In [1]: import numpy as np

In [2]: np.set_printoptions(precision=2, suppress=True, linewidth=140)

In [3]: J = np.loadtxt("a.csv", delimiter=",")

In [4]: print(J)
[[-1.  2. -1.  2.]
 [-3.  1. -2.  2.]
 [-2.  3. -3.  3.]
 [-1.  2. -1.  2.]
 [ 0.  0.  0.  0.]
 [-5.  5. -1.  0.]
 [-1.  3.  3. -3.]
 [-1.  1. -2.  1.]
 [-1.  2. -1.  2.]
 [ 0.  0.  0.  0.]
 [-1.  3.  3. -3.]
 [-3.  6.  0.  0.]
 [-1.  1. -2.  1.]
 [-2.  5.  2. -1.]
 [-2.  4.  1. -2.]
 [ 0.  0.  0.  0.]
 [-1.  2. -1.  2.]
 [-1.  3.  3. -3.]
 [ 0.  0.  0.  0.]
 [-3.  1. -2.  2.]
 [-1.  2. -1.  2.]
 [ 0.  0.  0.  0.]
 [ 0.  0.  0.  0.]
 [ 0.  0.  0.  0.]
 [ 0.  0.  0.  0.]
 [-1.  2. -1.  2.]
 [-3.  1. -2.  2.]]

In [5]: def softmax(z):
   ...:     e = np.exp(z - z.max(axis=-1, keepdims=True))
   ...:     return e / e.sum(axis=-1, keepdims=True)
   ...: 

In [6]: print(softmax(J[20]))
[0.02 0.48 0.02 0.48]

In [7]: print(softmax(J[20] + -1))
[0.02 0.48 0.02 0.48]

In [8]: print(np.round(softmax(10 * J[20]), 2) + 0)
[0.  0.5 0.  0.5]

In [9]: scores = J @ J.T / np.sqrt(4)

In [10]: print(softmax(scores).round(6).argmax(axis=1))
[ 2  5  2  2  0  5  6  2  2  0  6  5  2 11 11  0  2  6  0  5  2  0  0  0  0  2  5]

In [11]: print(softmax(scores)[20] @ J)
[-2.92  3.78 -1.75  1.57]

In [12]: O, R = np.linalg.qr(J)

In [13]: print(np.round(O.T @ O, 2) + 0)
[[1. 0. 0. 0.]
 [0. 1. 0. 0.]
 [0. 0. 1. 0.]
 [0. 0. 0. 1.]]

In [14]: print(round(float(np.trace(O @ O.T)), 2))
4.0

In [15]: print(np.round(O @ R, 2) + 0)
[[-1.  2. -1.  2.]
 [-3.  1. -2.  2.]
 [-2.  3. -3.  3.]
 [-1.  2. -1.  2.]
 [ 0.  0.  0.  0.]
 [-5.  5. -1.  0.]
 [-1.  3.  3. -3.]
 [-1.  1. -2.  1.]
 [-1.  2. -1.  2.]
 [ 0.  0.  0.  0.]
 [-1.  3.  3. -3.]
 [-3.  6.  0.  0.]
 [-1.  1. -2.  1.]
 [-2.  5.  2. -1.]
 [-2.  4.  1. -2.]
 [ 0.  0.  0.  0.]
 [-1.  2. -1.  2.]
 [-1.  3.  3. -3.]
 [ 0.  0.  0.  0.]
 [-3.  1. -2.  2.]
 [-1.  2. -1.  2.]
 [ 0.  0.  0.  0.]
 [ 0.  0.  0.  0.]
 [ 0.  0.  0.  0.]
 [ 0.  0.  0.  0.]
 [-1.  2. -1.  2.]
 [-3.  1. -2.  2.]]

In [16]: print(round(float(abs(R[0, 0])), 2), round(np.linalg.norm(J[:, 0]), 2))
9.17 9.17

In [17]: print(R)
[[  9.17 -10.8    2.62  -2.51]
 [  0.     7.09   4.69  -3.68]
 [  0.     0.     6.26  -7.06]
 [  0.     0.     0.    -3.05]]

In [18]: print(np.allclose(R.T @ R, J.T @ J))
True

In [19]: print(O.shape, R.shape)
(27, 4) (4, 4)

In [20]: X = np.loadtxt("dump.csv", delimiter=",")

In [21]: print(X)
[[ 2.  2.  2.  0.  2.  2.]
 [ 2.  2.  2.  2.  3.  4.]
 [ 4.  4.  3.  3.  5.  4.]
 [ 4.  6.  3.  4.  6.  5.]
 [ 4.  7.  5.  4.  6.  7.]
 [ 5.  7.  6.  4.  8.  7.]
 [ 6.  9.  7.  6.  8.  8.]
 [ 6. 10.  8.  7.  8.  8.]
 [ 7. 10.  9.  7. 10.  8.]
 [ 8. 10. 11.  8. 11. 10.]
 [ 8. 12. 13. 10. 11. 11.]
 [10. 14. 15. 10. 11. 11.]
 [11. 14. 17. 11. 11. 13.]
 [13. 16. 19. 11. 12. 14.]
 [14. 17. 19. 13. 12. 14.]
 [15. 18. 19. 15. 14. 14.]]

In [22]: cen = (X - X.mean(axis=0)) / X.std(axis=0)

In [23]: print(cen.std(axis=0))
[1. 1. 1. 1. 1. 1.]

In [24]: print(np.argwhere(np.abs(cen) > 2))
[]

In [25]: coef = np.linalg.lstsq(np.delete(cen, 0, axis=1), cen[:, 0])[0]

In [26]: print(np.round(1 - np.var(cen[:, 0] - np.delete(cen, 0, axis=1) @ coef), 2))
0.98

In [27]: print(coef)
[ 0.35  0.73  0.3  -0.03 -0.36]

In [28]: print(np.linalg.norm(J, axis=1).argmax())
5

In [29]: print(J[8] @ J[13])
8.0

In [30]: print(np.linalg.norm(J, axis=0))
[ 9.17 12.92  8.25  8.89]

In [31]: print(round(np.linalg.norm(J) ** 2 / np.linalg.norm(J, 2) ** 2, 2))
1.69

In [32]: vec = np.array([5, 4, 6, -9, -2, 1])

In [33]: rhs = X @ vec

In [34]: print(np.round(np.linalg.pinv(X) @ X, 2) + 0)
[[1. 0. 0. 0. 0. 0.]
 [0. 1. 0. 0. 0. 0.]
 [0. 0. 1. 0. 0. 0.]
 [0. 0. 0. 1. 0. 0.]
 [0. 0. 0. 0. 1. 0.]
 [0. 0. 0. 0. 0. 1.]]

In [35]: print(np.linalg.solve(X.T @ X, X.T @ rhs))
[ 5.  4.  6. -9. -2.  1.]

In [36]: print(rhs)
[ 28.  10.  21.  19.  37.  44.  46.  47.  54.  62.  65.  95. 105. 134. 125. 112.]

In [37]: rng = np.random.default_rng(83693)

In [38]: rhs = rhs + 0.3 * rng.normal(size=16)

In [39]: print(rhs)
[ 27.56  10.05  21.02  19.21  37.12  44.27  46.17  46.67  53.79  62.24  65.41  95.09 104.47 134.17 125.5  111.91]

In [40]: coef, *_ = np.linalg.lstsq(X, rhs)

In [41]: print([round(float(np.linalg.norm(np.linalg.solve(X.T @ X + lam * np.eye(6), X.T @ rhs))), 2) for lam in (0, 1, 10, 100)])
[12.71, 11.49, 7.15, 3.58]

In [42]: print(np.round(X.T @ (rhs - X @ coef), 2) + 0)
[0. 0. 0. 0. 0. 0.]
